In [1]: import numpy as np

In [2]: np.set_printoptions(precision=2, suppress=True, linewidth=120)

In [3]: def rnd(a):
   ...:     return np.round(a, 2) + 0
   ...: 

In [4]: mat = np.array([[1, 1, 0, 0], [0, 3, 0, 0], [0, 0, 0, 3], [0, 0, 0, 1]])

In [5]: # rows and columns are dependent

In [6]: Uu, s, VT = np.linalg.svd(mat)

In [7]: np.argmax(s[:-1] / (s[1:] + 1e-6)) + 1
Out[7]: np.int64(3)

In [8]: Y = Uu[:, :3] @ np.diag(s[:3]) @ VT[:3]

In [9]: rnd(np.linalg.norm(mat - Y) / np.linalg.norm(mat))
Out[9]: np.float64(0.0)

In [10]: rnd(Y)
Out[10]: 
array([[1., 1., 0., 0.],
       [0., 3., 0., 0.],
       [0., 0., 0., 3.],
       [0., 0., 0., 1.]])

In [11]: rnd(np.abs(mat - Y).max())
Out[11]: np.float64(0.0)

In [12]: rnd(np.linalg.norm(mat - Y, 2)), s[3]
Out[12]: (np.float64(0.0), np.float64(0.0))

In [13]: data = np.load("run16.npy")

In [14]: data
Out[14]: 
array([[-1., -2., -2.],
       [-2., -1., -2.],
       [-2., -2., -1.]])

In [15]: ev, V = np.linalg.eigh(data)

In [16]: x = np.array([-5, 5, -2])

In [17]: x @ data @ x
Out[17]: np.float64(46.0)

In [18]: rnd(np.linalg.eigvalsh(data[1:, 1:]))
Out[18]: array([-3.,  1.])

In [19]: np.kron(np.eye(2, dtype=int), data)
Out[19]: 
array([[-1., -2., -2., -0., -0., -0.],
       [-2., -1., -2., -0., -0., -0.],
       [-2., -2., -1., -0., -0., -0.],
       [-0., -0., -0., -1., -2., -2.],
       [-0., -0., -0., -2., -1., -2.],
       [-0., -0., -0., -2., -2., -1.]])

In [20]: rnd(np.linalg.det(2 * data)), rnd(np.linalg.det(data))
Out[20]: (np.float64(-40.0), np.float64(-5.0))

In [21]: rnd(np.linalg.det(data.T))
Out[21]: np.float64(-5.0)

In [22]: np.einsum("ii->", data)
Out[22]: np.float64(-3.0)

In [23]: rnd(np.linalg.eigvals(data).sum().real)
Out[23]: np.float64(-3.0)

In [24]: x = np.array([-5, 1, 1])

In [25]: h1 = np.maximum(data @ x, 0)

In [26]: h1
Out[26]: array([1., 7., 7.])

In [27]: np.maximum(data @ (3 * x), 0)
Out[27]: array([ 3., 21., 21.])

In [28]: np.maximum(data @ x, 0) - np.maximum(-data @ x, 0)
Out[28]: array([1., 7., 7.])

In [29]: np.flatnonzero(h1 > 1e-9)
Out[29]: array([0, 1, 2])

In [30]: data @ np.ones(3)
Out[30]: array([-5., -5., -5.])

In [31]: data @ (-1.0) ** np.arange(3)
Out[31]: array([-1., -3., -1.])

In [32]: np.sort(np.abs(np.fft.fft(data[0]))), rnd(np.sort(np.linalg.svd(data, compute_uv=False)))
Out[32]: (array([1., 1., 5.]), array([1., 1., 5.]))

In [33]: J = np.loadtxt("w.csv", delimiter=",")

In [34]: J
Out[34]: 
array([[ 0.79, 19.39, 40.58],
       [ 0.13, 20.95, 41.5 ],
       [ 1.57, 20.42, 40.5 ],
       [ 0.31, 19.57, 38.38],
       [ 0.14, 20.63, 39.75],
       [ 1.11, 20.61, 39.64],
       [ 0.36, 21.08, 39.42],
       [ 0.58, 18.91, 38.87],
       [ 1.3 , 18.77, 39.8 ],
       [-0.13, 19.18, 38.81],
       [-1.83, 18.82, 39.9 ],
       [-0.11, 19.78, 39.72],
       [ 1.08, 19.2 , 39.68],
       [-0.54, 19.28, 39.75],
       [ 1.25, 19.83, 40.31],
       [-0.68, 21.16, 40.67],
       [-1.46, 20.83, 40.27],
       [ 0.28, 18.72, 39.91],
       [-0.91, 18.86, 37.05],
       [ 1.66, 18.17, 38.37],
       [ 0.9 , 19.1 , 40.07],
       [-0.59, 20.  , 40.61]])

In [35]: G = np.cov(J, rowvar=False)

In [36]: rnd(np.corrcoef(J.T))
Out[36]: 
array([[ 1.  , -0.16,  0.01],
       [-0.16,  1.  ,  0.52],
       [ 0.01,  0.52,  1.  ]])

In [37]: rnd(np.linalg.eigvalsh(G)[::-1])
Out[37]: array([1.33, 0.92, 0.38])

In [38]: rnd(J.std(axis=0))
Out[38]: array([0.93, 0.87, 0.94])

In [39]: G.shape
Out[39]: (3, 3)

In [40]: rnd(G)
Out[40]: 
array([[ 0.91, -0.14,  0.01],
       [-0.14,  0.79,  0.45],
       [ 0.01,  0.45,  0.93]])

In [41]: rnd(np.corrcoef(J[:, 2], J[:, 1])[0, 1])
Out[41]: np.float64(0.52)

In [42]: rnd(np.median(J, axis=0))
Out[42]: array([ 0.3 , 19.48, 39.78])

In [43]: labels = J[:, 2] > np.median(J[:, 2])

In [44]: f = J[labels].mean(axis=0) - J[~labels].mean(axis=0)

In [45]: labels.astype(int)
Out[45]: array([1, 1, 1, 0, 0, 0, 0, 0, 1, 0, 1, 0, 0, 0, 1, 1, 1, 1, 0, 0, 1, 1])

In [46]: rnd((((J - J.mean(axis=0)) @ f > 0) == labels).mean())
Out[46]: np.float64(0.82)

In [47]: A = np.loadtxt("data.csv", delimiter=",")

In [48]: A
Out[48]: 
array([[ 0.,  0.,  0.,  7.],
       [ 0.,  0.,  0., -2.],
       [ 0.,  0.,  0.,  3.],
       [ 7., -2.,  3.,  0.]])

In [49]: # rank 2

In [50]: ev, V = np.linalg.eigh(A)

In [51]: rnd(np.linalg.eigvalsh(A + -1 * np.eye(4)))
Out[51]: array([-8.87, -1.  , -1.  ,  6.87])

In [52]: rnd(V.T @ A @ V)
Out[52]: 
array([[-7.87,  0.  ,  0.  ,  0.  ],
       [ 0.  ,  0.  ,  0.  ,  0.  ],
       [ 0.  ,  0.  ,  0.  ,  0.  ],
       [ 0.  ,  0.  ,  0.  ,  7.87]])

In [53]: rnd(V @ np.diag(ev) @ V.T)
Out[53]: 
array([[ 0.,  0.,  0.,  7.],
       [ 0.,  0.,  0., -2.],
       [ 0.,  0.,  0.,  3.],
       [ 7., -2.,  3.,  0.]])

In [54]: np.abs(V[:, -1]).round(6).argmax()
Out[54]: np.int64(3)

In [55]: rnd(np.linalg.eigvalsh(A @ A))
Out[55]: array([ 0.,  0., 62., 62.])

In [56]: rnd(ev.sum()), np.trace(A)
Out[56]: (np.float64(0.0), np.float64(0.0))

In [57]: rnd(np.linalg.svd(A, compute_uv=False))
Out[57]: array([7.87, 7.87, 0.  , 0.  ])

In [58]: rnd(V.T @ V)
Out[58]: 
array([[1., 0., 0., 0.],
       [0., 1., 0., 0.],
       [0., 0., 1., 0.],
       [0., 0., 0., 1.]])

In [59]: np.unique(ev.round(6) + 0, return_counts=True)[1]
Out[59]: array([1, 2, 1])

In [60]: ev, V = np.linalg.eigh(A)

In [61]: x = np.array([2, -7, 3, 6])

In [62]: rnd(V * np.abs(ev) @ V.T)
Out[62]: 
array([[ 6.22, -1.78,  2.67,  0.  ],
       [-1.78,  0.51, -0.76,  0.  ],
       [ 2.67, -0.76,  1.14,  0.  ],
       [ 0.  ,  0.  ,  0.  ,  7.87]])

In [63]: np.all(np.linalg.eigvalsh(A) > 0)
Out[63]: np.False_

In [64]: [round(float(np.linalg.det(A[:i, :i])), 2) + 0 for i in range(1, 5)]
Out[64]: [0.0, 0.0, 0.0, 0.0]

In [65]: G = data.T @ data

In [66]: np.allclose(G, G.T)
Out[66]: True

In [67]: rnd(np.linalg.svd(data, compute_uv=False) ** 2)
Out[67]: array([25.,  1.,  1.])

In [68]: np.linalg.matrix_rank(G)
Out[68]: np.int64(3)

In [69]: (data @ data.T).shape
Out[69]: (3, 3)

In [70]: m1 = np.load("out3.npy")

In [71]: m1
Out[71]: 
array([[ 0.93,  1.87, -2.83],
       [ 1.77,  3.6 , -5.4 ],
       [ 0.68,  1.33, -2.  ],
       [ 0.  ,  0.  ,  0.03],
       [ 0.62,  1.18, -1.85],
       [ 0.59,  1.17, -1.73],
       [-0.72, -1.45,  2.23],
       [-0.47, -0.92,  1.43],
       [ 0.  ,  0.03, -0.07],
       [ 0.92,  1.78, -2.71],
       [-0.72, -1.43,  2.14],
       [ 0.44,  0.93, -1.4 ],
       [-0.28, -0.49,  0.7 ],
       [-1.23, -2.44,  3.68],
       [ 0.58,  1.11, -1.65],
       [-2.06, -4.14,  6.18],
       [ 0.78,  1.57, -2.35],
       [-1.11, -2.24,  3.34],
       [ 0.63,  1.32, -2.  ],
       [-0.31, -0.62,  0.96],
       [-0.02, -0.04,  0.09],
       [-0.97, -1.93,  2.94],
       [ 0.4 ,  0.74, -1.12]])

In [72]: labels = m1[:, 1] > np.median(m1[:, 1])

In [73]: f = m1[labels].mean(axis=0) - m1[~labels].mean(axis=0)

In [74]: rnd(f)
Out[74]: array([ 1.42,  2.81, -4.25])

In [75]: ((m1 - m1.mean(axis=0)) @ f > 0).astype(int)
Out[75]: array([1, 1, 1, 0, 1, 1, 0, 0, 0, 1, 0, 1, 0, 0, 1, 0, 1, 0, 1, 0, 0, 0, 1])
